>>> import numpy as np
>>> np.set_printoptions(precision=3, suppress=True, linewidth=140)
>>> X = np.load("m.npy")
>>> X
array([[ 1.,  1.,  0.,  2.,  1.,  0.,  0.],
       [ 4.,  8.,  9.,  7.,  0.,  0.,  0.],
       [ 4., -7.,  5.,  0., -1.,  0.,  0.],
       [-8.,  7., -6., -5.,  1.,  0.,  0.],
       [ 4.,  7.,  9., -4., -7.,  0.,  0.],
       [ 0.,  0.,  0.,  0.,  0.,  0.,  1.],
       [ 0.,  0.,  0.,  0.,  0.,  2.,  1.]])
>>> vec = np.array([0, 2, 2, 1, 1, 1, 1])
>>> target = X @ vec
>>> coef, lr = np.zeros(7), 1 / np.linalg.norm(X, 2) ** 2
>>> for i in range(200):
...     coef -= lr * X.T @ (X @ coef - target)
...     if i % 50 == 0: print(i, round(np.linalg.norm(X @ coef - target), 3))
... 
0 14.465
50 2.045
100 1.084
150 0.616
>>> print(round(np.linalg.cond(X), 3))
39.235
>>> W1 = np.array([[3, 3, 1, 3, 3, 3],
...     [3, 0, 1, 3, 0, 1],
...     [3, 0, 3, 1, 0, 0],
...     [2, 3, 1, 0, 0, 2],
...     [1, 3, 2, 2, 1, 0],
...     [3, 3, 2, 0, 2, 2],
...     [3, 1, 0, 2, 1, 1]])
>>> coef = np.array([2, -2, 0, 1, -1, -1])
>>> H = np.maximum(X @ W1 + coef, 0)
>>> H
array([[13., 10.,  6.,  9.,  3.,  7.],
       [79., 31., 46., 46., 11., 33.],
       [ 7.,  7., 10.,  0., 10.,  4.],
       [ 0.,  0.,  0.,  0.,  0.,  0.],
       [47.,  0., 20., 29.,  4., 10.],
       [ 5.,  0.,  0.,  3.,  0.,  0.],
       [11.,  5.,  4.,  3.,  4.,  4.]])
>>> (H > 0).mean(axis=0)
array([0.857, 0.571, 0.714, 0.714, 0.714, 0.714])
>>> np.linalg.matrix_rank(H)
np.int64(6)
>>> W2 = np.array([[2, 1, 0], [1, 1, 2], [1, 1, 1], [1, 0, 0], [1, 1, 2], [2, 2, 1]])
>>> print((H @ W2).round(6).argmax(axis=1))
[0 0 0 0 0 0 0]
>>> H @ W2
array([[ 68.,  46.,  39.],
       [358., 233., 163.],
       [ 49.,  42.,  48.],
       [  0.,   0.,   0.],
       [167.,  91.,  38.],
       [ 13.,   5.,   0.],
       [ 46.,  32.,  26.]])
>>> K = np.load("test12.npy")
>>> K
array([[ -7.873, -12.073,  -5.132, -11.108, -11.97 ,  -4.039,  -6.923,  -7.024,  -4.883],
       [  8.136,  11.92 ,   4.981,  10.972,  11.837,   3.932,   6.915,   6.954,   4.983],
       [  4.096,  -2.824,  -8.051,  -0.928,  -2.942,  -5.092,   4.931,   5.03 ,  -4.075],
       [  4.951,   5.919,   1.896,   6.092,   5.952,   3.074,   3.999,   4.15 ,   0.938],
       [  9.916,  12.034,   3.899,  11.987,  11.816,   5.961,   7.879,   8.101,   1.829],
       [ -2.086,  -0.116,   0.972,  -1.011,   0.062,  -2.074,  -1.088,  -1.035,   2.835],
       [ -8.164,  -9.042,  -2.051,  -8.846,  -8.985,  -3.074,  -6.981,  -7.025,  -1.998],
       [  9.964,  11.866,   3.878,  11.875,  11.983,   6.063,   7.951,   7.96 ,   1.938]])
>>> theta = np.radians(60)
>>> R = np.eye(9)
>>> R[7, 7] = R[6, 6] = np.cos(theta)
>>> R[7, 6], R[6, 7] = -np.sin(theta), np.sin(theta)
>>> print(R)
[[ 1.     0.     0.     0.     0.     0.     0.     0.     0.   ]
 [ 0.     1.     0.     0.     0.     0.     0.     0.     0.   ]
 [ 0.     0.     1.     0.     0.     0.     0.     0.     0.   ]
 [ 0.     0.     0.     1.     0.     0.     0.     0.     0.   ]
 [ 0.     0.     0.     0.     1.     0.     0.     0.     0.   ]
 [ 0.     0.     0.     0.     0.     1.     0.     0.     0.   ]
 [ 0.     0.     0.     0.     0.     0.     0.5    0.866  0.   ]
 [ 0.     0.     0.     0.     0.     0.    -0.866  0.5    0.   ]
 [ 0.     0.     0.     0.     0.     0.     0.     0.     1.   ]]
>>> A2 = K @ R.T
>>> np.allclose(np.linalg.norm(K, axis=1), np.linalg.norm(A2, axis=1))
True
>>> round(np.linalg.det(R), 3), np.trace(R)
(np.float64(1.0), np.float64(8.0))
>>> np.abs(A2 - K).max(axis=0)
array([ 0.   ,  0.   ,  0.   ,  0.   ,  0.   ,  0.   ,  3.076, 10.874,  0.   ])
